$ python3 -q
>>> import numpy as np
>>> np.set_printoptions(precision=1, suppress=True, linewidth=200)
>>> tidy = lambda a: np.round(a, 1) + 0
>>> W0 = np.array([[-2, -2, 1, 2, 3, -3, 0],
...     [-2, -2, -2, 1, 2, 3, -3],
...     [1, -2, -2, -2, 1, 2, 3],
...     [2, 1, -2, -2, -2, 1, 2],
...     [3, 2, 1, -2, -2, -2, 1],
...     [-3, 3, 2, 1, -2, -2, -2],
...     [0, -3, 3, 2, 1, -2, -2]])
>>> # symmetric
>>> left, s, VT = np.linalg.svd(W0, full_matrices=False)
>>> print(tidy(s))
[9.7 8.2 5.7 3.3 1.5 0.9 0.9]
>>> print(tidy(left.T @ left))
[[1. 0. 0. 0. 0. 0. 0.]
 [0. 1. 0. 0. 0. 0. 0.]
 [0. 0. 1. 0. 0. 0. 0.]
 [0. 0. 0. 1. 0. 0. 0.]
 [0. 0. 0. 0. 1. 0. 0.]
 [0. 0. 0. 0. 0. 1. 0.]
 [0. 0. 0. 0. 0. 0. 1.]]
>>> print(np.allclose(left * s @ VT, W0))
True
>>> print(left.shape, s.shape, VT.shape)
(7, 7) (7,) (7, 7)
>>> print(tidy(VT @ VT.T))
[[1. 0. 0. 0. 0. 0. 0.]
 [0. 1. 0. 0. 0. 0. 0.]
 [0. 0. 1. 0. 0. 0. 0.]
 [0. 0. 0. 1. 0. 0. 0.]
 [0. 0. 0. 0. 1. 0. 0.]
 [0. 0. 0. 0. 0. 1. 0.]
 [0. 0. 0. 0. 0. 0. 1.]]
>>> print(tidy(np.sqrt((s ** 2).sum())), tidy(np.linalg.norm(W0)))
14.4 14.4
>>> print(np.abs(left[:, 0]).round(6).argmax())
3
>>> print(tidy(left.T @ W0 @ VT.T))
[[9.7 0.  0.  0.  0.  0.  0. ]
 [0.  8.2 0.  0.  0.  0.  0. ]
 [0.  0.  5.7 0.  0.  0.  0. ]
 [0.  0.  0.  3.3 0.  0.  0. ]
 [0.  0.  0.  0.  1.5 0.  0. ]
 [0.  0.  0.  0.  0.  0.9 0. ]
 [0.  0.  0.  0.  0.  0.  0.9]]
>>> print(tidy(np.abs(VT[0])))
[0.5 0.3 0.3 0.5 0.3 0.3 0.5]
>>> vec = np.array([1, 2, 0, 1, 1, 2, 1])
>>> h1 = np.maximum(W0 @ vec, 0)
>>> print(np.flatnonzero(h1 > 1e-9))
[2 3]
>>> print(np.maximum(W0 @ (3 * vec), 0))
[ 0  0  9 12  0  0  0]
>>> print(np.maximum(W0 @ vec, 0) - np.maximum(-W0 @ vec, 0))
[-7  0  3  4  0 -4 -9]
>>> evals, evecs = np.linalg.eigh(W0)
>>> vec = np.array([2, -1, -2, -3, 1, 2, -3])
>>> print((np.sign(evecs[:, -1].round(6)) == np.sign(evecs[0, -1].round(6))).astype(int))
[1 0 1 0 1 0 1]
>>> print(np.allclose(W0 @ W0.T, W0.T @ W0))
True
>>> print(W0 @ W0)
[[ 31   5  -7 -21 -13   4  22]
 [  5  35   3 -11 -27  -7   4]
 [ -7   3  27  14  -2 -27 -13]
 [-21 -11  14  22  14 -11 -21]
 [-13 -27  -2  14  27   3  -7]
 [  4  -7 -27 -11   3  35   5]
 [ 22   4 -13 -21  -7   5  31]]
>>> print(np.allclose(W0, W0.T))
True
